$ python -q
>>> import numpy as np
>>> import numpy.linalg as la
>>> np.set_printoptions(precision=2, suppress=True, linewidth=100)
>>> rng = np.random.default_rng(9715)
>>> M = np.array([[3, 4, -6, 0, -1],
...     [1, -7, 0, 8, 4],
...     [-5, -2, 8, -7, -5],
...     [3, -4, -7, 2, -8],
...     [8, -6, -1, -1, 8]]) * (rng.random((5, 5)) < 0.3)
>>> print(M)
[[ 3  4  0  0  0]
 [ 1  0  0  8  0]
 [ 0  0  8  0  0]
 [ 0  0  0  0  0]
 [ 0  0 -1  0  0]]
>>> print(round(np.trace(la.pinv(M) @ M), 2))
3.0
>>> print(la.lstsq(M[:-1].T, M[-1])[2])
3
>>> print(np.allclose(M[:-1].T @ la.lstsq(M[:-1].T, M[-1])[0], M[-1]))
True
>>> print(np.abs(np.diag(la.qr(M)[1])) > 1e-9)
[ True  True  True False False]
>>> z = rng.permutation(5)
>>> print(z)
[1 3 0 2 4]
>>> Y = M[z][:, z]
>>> print(np.round(la.det(Y), 2), round(la.det(M[z]), 2))
0.0 0.0
>>> print(np.kron(np.eye(2, dtype=int), M))
[[ 3  4  0  0  0  0  0  0  0  0]
 [ 1  0  0  8  0  0  0  0  0  0]
 [ 0  0  8  0  0  0  0  0  0  0]
 [ 0  0  0  0  0  0  0  0  0  0]
 [ 0  0 -1  0  0  0  0  0  0  0]
 [ 0  0  0  0  0  3  4  0  0  0]
 [ 0  0  0  0  0  1  0  0  8  0]
 [ 0  0  0  0  0  0  0  8  0  0]
 [ 0  0  0  0  0  0  0  0  0  0]
 [ 0  0  0  0  0  0  0 -1  0  0]]
>>> print(la.eigvals(M))
[ 4. -1.  0.  8.  0.]
>>> print(round(la.eigvals(M).sum().real, 2))
11.0
>>> print(np.poly(M))
[  1. -11.  20.  32.   0.   0.]
>>> print(np.einsum("ij,ji->", M, M))
81
>>> print(round(float(la.det(M.T)), 2))
0.0
>>> vec = np.array([-2, -1, -1, 0, -3])
>>> print(M @ (2 * vec))
[-20  -4 -16   0   2]
>>> print((M * vec).sum(axis=1))
[-10  -2  -8   0   1]
>>> print((M @ vec).argmax())
4
>>> print(np.einsum("ij,j->i", M, vec))
[-10  -2  -8   0   1]
>>> print(np.sign((M @ vec).round(6)))
[-1 -1 -1  0  1]
>>> print(np.sort(la.eigvals(M).real))
[-1.  0.  0.  4.  8.]
>>> print((M != 0).astype(int))
[[1 1 0 0 0]
 [1 0 0 1 0]
 [0 0 1 0 0]
 [0 0 0 0 0]
 [0 0 1 0 0]]
>>> print(np.flatnonzero(la.matrix_power((M != 0) + (M.T != 0) + np.eye(5), 5)[2]))
[2 4]
>>> print(round(la.det(M), 2))
0.0
>>> print((la.matrix_power((M != 0) + (M.T != 0) + np.eye(5), 5) > 0).astype(int))
[[1 1 0 1 0]
 [1 1 0 1 0]
 [0 0 1 0 1]
 [1 1 0 1 0]
 [0 0 1 0 1]]
>>> feats = np.load("m.npy")
>>> print(feats)
[[ 2  1  2  1  2  1]
 [ 3 -5  3 -5  3 -5]
 [ 3  2  3  2  3  2]
 [ 2  1  2  1  2  1]
 [ 3 -5  3 -5  3 -5]
 [ 3  2  3  2  3  2]]
>>> rank = la.matrix_rank(feats)
>>> print(rank)
2
>>> null = la.svd(feats)[2][rank:].T
>>> print(np.allclose(feats @ null, 0))
True
>>> print([int(la.matrix_rank(feats[:i])) for i in range(1, len(feats) + 1)])
[1, 2, 2, 2, 2, 2]
>>> print(np.round(la.norm(feats, "nuc"), 2))
24.67
>>> print(np.round(la.norm(feats[4], 1), 2), round(float(la.norm(feats[4], np.inf)), 2))
24.0 5.0
>>> print(feats[4] @ feats[1])
102
>>> print(round(la.norm(feats) ** 2 / la.norm(feats, 2) ** 2, 2))
1.53
>>> print(round(la.norm(feats, 1), 2), np.round(la.norm(feats, np.inf), 2))
16.0 24.0
>>> print(np.allclose(feats[:-1].T @ la.lstsq(feats[:-1].T, feats[-1])[0], feats[-1]))
True
>>> print(la.lstsq(feats[:-1].T, feats[-1])[2])
2
>>> print(feats @ la.pinv(feats) @ feats)
[[ 2.  1.  2.  1.  2.  1.]
 [ 3. -5.  3. -5.  3. -5.]
 [ 3.  2.  3.  2.  3.  2.]
 [ 2.  1.  2.  1.  2.  1.]
 [ 3. -5.  3. -5.  3. -5.]
 [ 3.  2.  3.  2.  3.  2.]]
>>> Uu, sig, Vh = la.svd(feats, full_matrices=False)
>>> print(np.round(Uu.T @ feats @ Vh.T, 2) + 0)
[[14.3   0.    0.    0.    0.    0.  ]
 [ 0.   10.37  0.    0.    0.    0.  ]
 [ 0.    0.    0.    0.    0.    0.  ]
 [ 0.    0.    0.    0.    0.    0.  ]
 [ 0.    0.    0.    0.    0.    0.  ]
 [ 0.    0.    0.    0.    0.    0.  ]]
>>> print(np.round(Uu.T @ Uu, 2) + 0)
[[1. 0. 0. 0. 0. 0.]
 [0. 1. 0. 0. 0. 0.]
 [0. 0. 1. 0. 0. 0.]
 [0. 0. 0. 1. 0. 0.]
 [0. 0. 0. 0. 1. 0.]
 [0. 0. 0. 0. 0. 1.]]
>>> print(np.abs(Vh[0]))
[0.29 0.5  0.29 0.5  0.29 0.5 ]
>>> print(np.round(Vh @ Vh.T, 2) + 0)
[[1. 0. 0. 0. 0. 0.]
 [0. 1. 0. 0. 0. 0.]
 [0. 0. 1. 0. 0. 0.]
 [0. 0. 0. 1. 0. 0.]
 [0. 0. 0. 0. 1. 0.]
 [0. 0. 0. 0. 0. 1.]]
>>> print(np.abs(Uu[:, 0]).round(6).argmax())
1
>>> print((sig > 1e-8).sum())
2
>>> print(sig.round(2) + 0)
[14.3  10.37  0.    0.    0.    0.  ]
>>> print(np.round(sig / sig[0], 2) + 0)
[1.   0.73 0.   0.   0.   0.  ]
>>> X = np.load("run13.npy")
>>> print(X)
[[-12  -4   1   5]
 [ -4   2   2   2]
 [  1   2 -14   3]
 [  5   2   3  10]]
>>> w, evecs = la.eigh(X)
>>> print(np.round(evecs.T @ X @ evecs, 2) + 0)
[[-15.22   0.     0.     0.  ]
 [  0.   -13.58   0.     0.  ]
 [  0.     0.     3.12   0.  ]
 [  0.     0.     0.    11.67]]
>>> print(la.eigvalsh(X @ X))
[  9.75 136.29 184.44 231.52]
>>> print(la.svd(X, compute_uv=False))
[15.22 13.58 11.67  3.12]
>>> print(np.round(evecs.T @ evecs, 2) + 0)
[[1. 0. 0. 0.]
 [0. 1. 0. 0.]
 [0. 0. 1. 0.]
 [0. 0. 0. 1.]]
>>> w, evecs = la.eig(X)
>>> print(round(np.prod(w), 2))
7532.0
>>> print(np.sort(la.eigvals(la.inv(X))))
[-0.07 -0.07  0.09  0.32]
>>> print(np.sort(la.eigvals(X @ X)))
[  9.75 136.29 184.44 231.52]
>>> print(w)
[ 11.67   3.12 -15.22 -13.58]
>>> print(np.all(la.eigvalsh(X) > 0))
False
>>> print([round(float(la.det(X[:i, :i])), 2) + 0 for i in range(1, 5)])
[-12.0, -40.0, 590.0, 7532.0]
>>> print(np.round(np.abs(la.eigvals(X)).max(), 2))
15.22
>>> print(np.trace(X))
-14
>>> print((X - X.T) / 2)
[[0. 0. 0. 0.]
 [0. 0. 0. 0.]
 [0. 0. 0. 0.]
 [0. 0. 0. 0.]]
>>> print(np.sort(np.abs(la.eigvals(X))))
[ 3.12 11.67 13.58 15.22]
>>> print(np.allclose(X, X.T))
True
>>> E = np.loadtxt("out12.csv", delimiter=",")
>>> print(E)
[[  1.  -3.   9. -27.]
 [  1.  -2.   4.  -8.]
 [  1.  -1.   1.  -1.]
 [  1.   0.   0.   0.]
 [  1.   1.   1.   1.]]
>>> Uu, sig, Vh = la.svd(E)
>>> print(np.argmax(sig[:-1] / (sig[1:] + 1e-6)) + 1)
1
>>> Y = Uu[:, :1] @ np.diag(sig[:1]) @ Vh[:1]
>>> print(round(np.abs(E - Y).max(), 2))
1.22
>>> print(round(float(la.norm(E - Y, 2)), 2), np.round(sig[1], 2))
2.5 2.5
>>> print(la.matrix_rank(Y))
1
>>> Y = np.c_[E[:, :1] @ np.array([[-2]]), np.array([-1, 3, 0, 0, -3])]
>>> print(Y)
[[-2. -1.]
 [-2.  3.]
 [-2.  0.]
 [-2.  0.]
 [-2. -3.]]
>>> print(la.matrix_rank(np.c_[E, Y]))
5
>>> print(la.matrix_rank(Y))
2
>>> vec = np.array([0, 0, 2, 2])
>>> target = E @ vec
>>> print(np.round(la.pinv(E) @ E, 2) + 0)
[[1. 0. 0. 0.]
 [0. 1. 0. 0.]
 [0. 0. 1. 0.]
 [0. 0. 0. 1.]]
>>> print(np.round(la.solve(E.T @ E, E.T @ target), 2) + 0)
[0. 0. 2. 2.]
>>> print(target)
[-36.  -8.   0.   0.   4.]
>>> target = target + 0.1 * rng.normal(size=5)
>>> print(target)
[-36.1   -8.12   0.1   -0.05   3.97]
>>> beta, *_ = la.lstsq(E, target)
>>> print(beta)
[ 0.01 -0.02  1.96  1.99]
>>> print(np.round(la.norm(target - E @ beta), 2))
0.13
>>> z = rng.integers(0, 2, 5)
>>> m1 = np.array([[1, -1, 1, 3, -1],
...     [-1, -1, -1, -4, 5],
...     [-3, -4, -4, -4, -3],
...     [-5, 4, 0, -4, 2],
...     [4, -3, -1, -3, -2]]) * (z[:, None] == z)
>>> print(m1)
[[ 1 -1  1  3  0]
 [-1 -1 -1 -4  0]
 [-3 -4 -4 -4  0]
 [-5  4  0 -4  0]
 [ 0  0  0  0 -2]]
>>> print(np.sort(la.eigvals(m1).real))
[-2.2 -2.2 -2.  -1.8 -1.8]
>>> print((la.matrix_power((m1 != 0) + (m1.T != 0) + np.eye(5), 5) > 0).astype(int))
[[1 1 1 1 0]
 [1 1 1 1 0]
 [1 1 1 1 0]
 [1 1 1 1 0]
 [0 0 0 0 1]]
>>> print(np.flatnonzero(la.matrix_power((m1 != 0) + (m1.T != 0) + np.eye(5), 5)[1]))
[0 1 2 3]
>>> print(m1 @ m1)
[[-16   8  -2  -9   0]
 [ 23 -10   4  21   0]
 [ 33   7  17  39   0]
 [ 11 -15  -9 -15   0]
 [  0   0   0   0   4]]
>>> z = rng.permutation(5)
>>> Y = m1[:, z] * rng.choice([-1, 1], 5)
>>> print(Y)
[[-1 -3  1  1  0]
 [ 1  4  1 -1  0]
 [ 3  4  4 -4  0]
 [ 5  4 -4  0  0]
 [ 0  0  0  0 -2]]
>>> Uu, _, Vh = la.svd(m1.T @ Y)
>>> print(z)
[0 3 1 2 4]
>>> print(np.round(la.lstsq(m1, Y)[0], 2) + 0)
[[-1.  0.  0.  0.  0.]
 [ 0.  0. -1.  0.  0.]
 [ 0.  0.  0.  1.  0.]
 [ 0. -1.  0.  0.  0.]
 [ 0.  0.  0.  0.  1.]]
>>> W0 = np.load("test3.npy")
>>> print(W0)
[[-2 -1  2  3]
 [ 3 -2 -1  2]
 [ 2  3 -2 -1]
 [-1  2  3 -2]]
>>> print(round(la.eigvals(W0).sum().real, 2))
-8.0
>>> print(np.poly(W0))
[   1.    8.   28.  -32. -128.]
>>> print(np.round(la.det(2 * W0), 2), round(float(la.det(W0)), 2))
-2048.0 -128.0
>>> print(np.kron(np.eye(2, dtype=int), W0))
[[-2 -1  2  3  0  0  0  0]
 [ 3 -2 -1  2  0  0  0  0]
 [ 2  3 -2 -1  0  0  0  0]
 [-1  2  3 -2  0  0  0  0]
 [ 0  0  0  0 -2 -1  2  3]
 [ 0  0  0  0  3 -2 -1  2]
 [ 0  0  0  0  2  3 -2 -1]
 [ 0  0  0  0 -1  2  3 -2]]
>>> print(np.einsum("ii->", W0))
-8
>>> print(la.eigvals(W0))
[-4.+4.j -4.-4.j  2.+0.j -2.+0.j]
>>> q = W0.astype(float).copy()
>>> for j in range(4):
...     q[:, j] -= q[:, :j] @ (q[:, :j].T @ q[:, j])
...     q[:, j] /= la.norm(q[:, j])
... 
>>> print(q)
[[-0.47 -0.24  0.17  0.83]
 [ 0.71 -0.47  0.5   0.17]
 [ 0.47  0.71 -0.17  0.5 ]
 [-0.24  0.47  0.83 -0.17]]
>>> print(np.round(q.T @ q, 2) + 0)
[[1. 0. 0. 0.]
 [0. 1. 0. 0.]
 [0. 0. 1. 0.]
 [0. 0. 0. 1.]]
>>> print(W0 @ W0)
[[  2  16   2 -16]
 [-16   2  16   2]
 [  2 -16   2  16]
 [ 16   2 -16   2]]
>>> print(np.allclose(W0 @ W0.T, W0.T @ W0))
True
>>> print(round(float(np.abs(la.eigvals(W0)).max()), 2))
5.66
>>> K = np.array([[4, 2, 1, 3, 2], [5, 3, 2, 4, 3], [2, 0, -1, 1, 0]])
>>> Uu, sig, Vh = la.svd(K)
>>> print(np.argmax(sig[:-1] / (sig[1:] + 1e-6)) + 1)
2
>>> print(sig.round(2) + 0)
[9.97 1.91 0.  ]
>>> Y = Uu[:, :2] @ np.diag(sig[:2]) @ Vh[:2]
>>> print(la.matrix_rank(K, rtol=0.05))
2
>>> print(np.round(np.abs(K - Y).max(), 2))
0.0
>>> print(la.matrix_rank(Y))
2
>>> print(np.count_nonzero(K))
13
>>> print(la.matrix_rank(K))
2
>>> print(np.round(la.svd(K, compute_uv=False), 2) + 0)
[9.97 1.91 0.  ]
>>> print(K.sum(axis=1))
[12 17  2]
>>> print(K - K[0])
[[ 0  0  0  0  0]
 [ 1  1  1  1  1]
 [-2 -2 -2 -2 -2]]
>>> Uu, sig, Vh = la.svd(K)
>>> evecs = Vh[:(sig > 1e-8).sum()]
>>> vec = K[0] + 3 * K[1] + rng.integers(2) * np.eye(5)[0]
>>> print(vec)
[20. 11.  7. 15. 11.]
>>> print(np.diag(evecs.T @ evecs))
[0.69 0.23 0.58 0.27 0.23]
>>> print(la.matrix_rank(np.vstack([K, vec])))
3
>>> print(np.allclose(evecs.T @ evecs @ vec, vec))
False
>>> J = np.array([[0.0, 0.0, 0.0, 0.0, -1.0],
...     [0.0, 0.0, 0.0, 0.0, 0.0],
...     [0.0, 0.0, 0.0, 0.0, 3.0],
...     [0.0, 0.0, 0.0, 0.0, -3.0],
...     [-1.0, 0.0, 3.0, -3.0, 0.0]])
>>> Uu, sig, Vh = la.svd(J)
>>> evecs = Vh[:(sig > 1e-8).sum()]
>>> vec = J[0] + -1 * J[1] + rng.integers(2) * np.eye(5)[0]
>>> print(vec)
[ 1.  0.  0.  0. -1.]
>>> print(evecs.T @ evecs)
[[ 0.05  0.   -0.16  0.16  0.  ]
 [ 0.    0.    0.    0.    0.  ]
 [-0.16  0.    0.47 -0.47  0.  ]
 [ 0.16  0.   -0.47  0.47  0.  ]
 [ 0.    0.    0.    0.    1.  ]]
>>> print(np.diag(evecs.T @ evecs))
[0.05 0.   0.47 0.47 1.  ]
>>> w, evecs = la.eigh(J)
>>> print(w.round(2) + 0)
[-4.36  0.    0.    0.    4.36]
>>> print(np.round(evecs.T @ J @ evecs, 2) + 0)
[[-4.36  0.    0.    0.    0.  ]
 [ 0.    0.    0.    0.    0.  ]
 [ 0.    0.    0.    0.    0.  ]
 [ 0.    0.    0.    0.    0.  ]
 [ 0.    0.    0.    0.    4.36]]
>>> print(np.round(la.eigvalsh(J @ J), 2) + 0)
[ 0.  0.  0. 19. 19.]
>>> print(np.unique(w.round(6) + 0, return_counts=True)[1])
[1 3 1]
>>> print(round(np.trace(la.pinv(J) @ J), 2))
2.0
>>> print(J @ la.pinv(J) @ J)
[[ 0.  0.  0.  0. -1.]
 [ 0.  0.  0.  0.  0.]
 [ 0.  0.  0.  0.  3.]
 [ 0.  0.  0.  0. -3.]
 [-1.  0.  3. -3.  0.]]
